In [1]: import numpy as np

In [2]: import numpy.linalg as la

In [3]: np.set_printoptions(precision=4, suppress=True, linewidth=140)

In [4]: rd = lambda a: np.round(a, 4) + 0

In [5]: M = np.array([[0, -3, 8, 5], [4, -6, -3, -9], [1, -6, 5, 5]])

In [6]: M[:, 2] = 2 * M[:, 3]

In [7]: M
Out[7]: 
array([[  0,  -3,  10,   5],
       [  4,  -6, -18,  -9],
       [  1,  -6,  10,   5]])

In [8]: [round(float(x), 4) for x in la.svd(M, compute_uv=False)[:3]]
Out[8]: [25.756, 9.4672, 0.0275]

In [9]: rd(la.norm(M, 2) / la.norm(M))
Out[9]: np.float64(0.9386)

In [10]: np.argsort(-la.norm(M, axis=0).round(6), kind="stable")[:3]
Out[10]: array([2, 3, 1])

In [11]: la.cond(M) > 100
Out[11]: np.True_

In [12]: left, sig, vt = la.svd(M, full_matrices=False)

In [13]: rd(vt @ vt.T)
Out[13]: 
array([[1., 0., 0.],
       [0., 1., 0.],
       [0., 0., 1.]])

In [14]: rd(np.abs(vt[0]))
Out[14]: array([0.1084, 0.0399, 0.8884, 0.4442])

In [15]: np.allclose(left * sig @ vt, M)
Out[15]: True

In [16]: rd(np.cumsum(sig ** 2) / np.sum(sig ** 2))
Out[16]: array([0.881, 1.   , 1.   ])

In [17]: rd(np.sqrt((sig ** 2).sum())), rd(la.norm(M))
Out[17]: (np.float64(27.4408), np.float64(27.4408))

In [18]: blk = np.stack([M, 5 * M, M[::-1]])

In [19]: (blk @ M.T).shape
Out[19]: (3, 3, 3)

In [20]: blk.sum(axis=0)
Out[20]: 
array([[   1,  -24,   70,   35],
       [  28,  -42, -126,  -63],
       [   6,  -39,   70,   35]])

In [21]: la.matrix_rank(blk.reshape(3, -1))
Out[21]: np.int64(2)

In [22]: rd(la.norm(blk, axis=(1, 2)))
Out[22]: array([ 27.4408, 137.2042,  27.4408])

In [23]: left, sig, vt = la.svd(M)

In [24]: rd(sig)
Out[24]: array([25.756 ,  9.4672,  0.0275])

In [25]: np.argmax(sig[:-1] / (sig[1:] + 1e-6)) + 1
Out[25]: np.int64(2)

In [26]: Y = left[:, :2] @ np.diag(sig[:2]) @ vt[:2]

In [27]: rd(np.abs(M - Y).max())
Out[27]: np.float64(0.0212)

In [28]: rd(la.norm(M - Y, 2)), rd(sig[2])
Out[28]: (np.float64(0.0275), np.float64(0.0275))

In [29]: rd(la.norm(M - Y) / la.norm(M))
Out[29]: np.float64(0.001)

In [30]: feats = np.array([[-13.0, 0.0, 0.0, 0.9],
    ...:     [-5.0, -0.8, 0.0, -0.5],
    ...:     [14.0, 0.4, 1.7, -2.0],
    ...:     [3.0, 0.5, -1.0, -0.9]])

In [31]: # column 0 dominates

In [32]: rd(la.norm(feats, 2) / la.norm(feats))
Out[32]: np.float64(0.9934)

In [33]: np.argsort(-la.norm(feats, axis=0).round(6), kind="stable")[:3]
Out[33]: array([0, 3, 2])

In [34]: la.cond(feats) > 100
Out[34]: np.False_

In [35]: la.matrix_rank(feats, rtol=0.1)
Out[35]: np.int64(1)

In [36]: rd(np.abs(la.svd(feats)[2][-1]))
Out[36]: array([0.0506, 0.975 , 0.1498, 0.156 ])

In [37]: [round(float(x), 4) for x in la.svd(feats, compute_uv=False)[:3]]
Out[37]: [20.11, 1.7444, 1.3107]

In [38]: x = np.array([9, -6, -1, -2])

In [39]: a = np.maximum(feats @ x, 0)

In [40]: feats * (a > 1e-9)[:, None]
Out[40]: 
array([[-0. ,  0. ,  0. ,  0. ],
       [-0. , -0. ,  0. , -0. ],
       [14. ,  0.4,  1.7, -2. ],
       [ 3. ,  0.5, -1. , -0.9]])

In [41]: rd(np.maximum(feats @ x, 0) - np.maximum(-feats @ x, 0))
Out[41]: array([-118.8,  -39.2,  125.9,   26.8])

In [42]: np.maximum(feats @ (3 * x), 0)
Out[42]: array([  0. ,   0. , 377.7,  80.4])

In [43]: np.flatnonzero(a > 1e-9)
Out[43]: array([2, 3])

In [44]: np.tanh(feats @ x)
Out[44]: array([-1., -1.,  1.,  1.])

In [45]: rd(feats.T @ a)
Out[45]: array([1843.  ,   63.76,  187.23, -275.92])

In [46]: E = np.array([[0.3, -2.3, 0.7], [2.3, 1.8, 0.5]])

In [47]: E[:, 1] *= 3

In [48]: rd(E)
Out[48]: 
array([[ 0.3, -6.9,  0.7],
       [ 2.3,  5.4,  0.5]])

In [49]: Y = np.array([[0, 0], [-1, 1]])

In [50]: C = np.kron(Y, E)

In [51]: C.shape
Out[51]: (4, 6)

In [52]: rd(la.norm(C, 2)), rd(la.norm(Y, 2) * la.norm(E, 2))
Out[52]: (np.float64(12.513), np.float64(12.513))

In [53]: rd(C)
Out[53]: 
array([[ 0. ,  0. ,  0. ,  0. ,  0. ,  0. ],
       [ 0. ,  0. ,  0. ,  0. ,  0. ,  0. ],
       [-0.3,  6.9, -0.7,  0.3, -6.9,  0.7],
       [-2.3, -5.4, -0.5,  2.3,  5.4,  0.5]])

In [54]: gram = C.T @ C

In [55]: rd(la.svd(C, compute_uv=False) ** 2)
Out[55]: array([156.5754,   9.2046,   0.    ,   0.    ])

In [56]: rd(np.diag(gram))
Out[56]: array([ 5.38, 76.77,  0.74,  5.38, 76.77,  0.74])
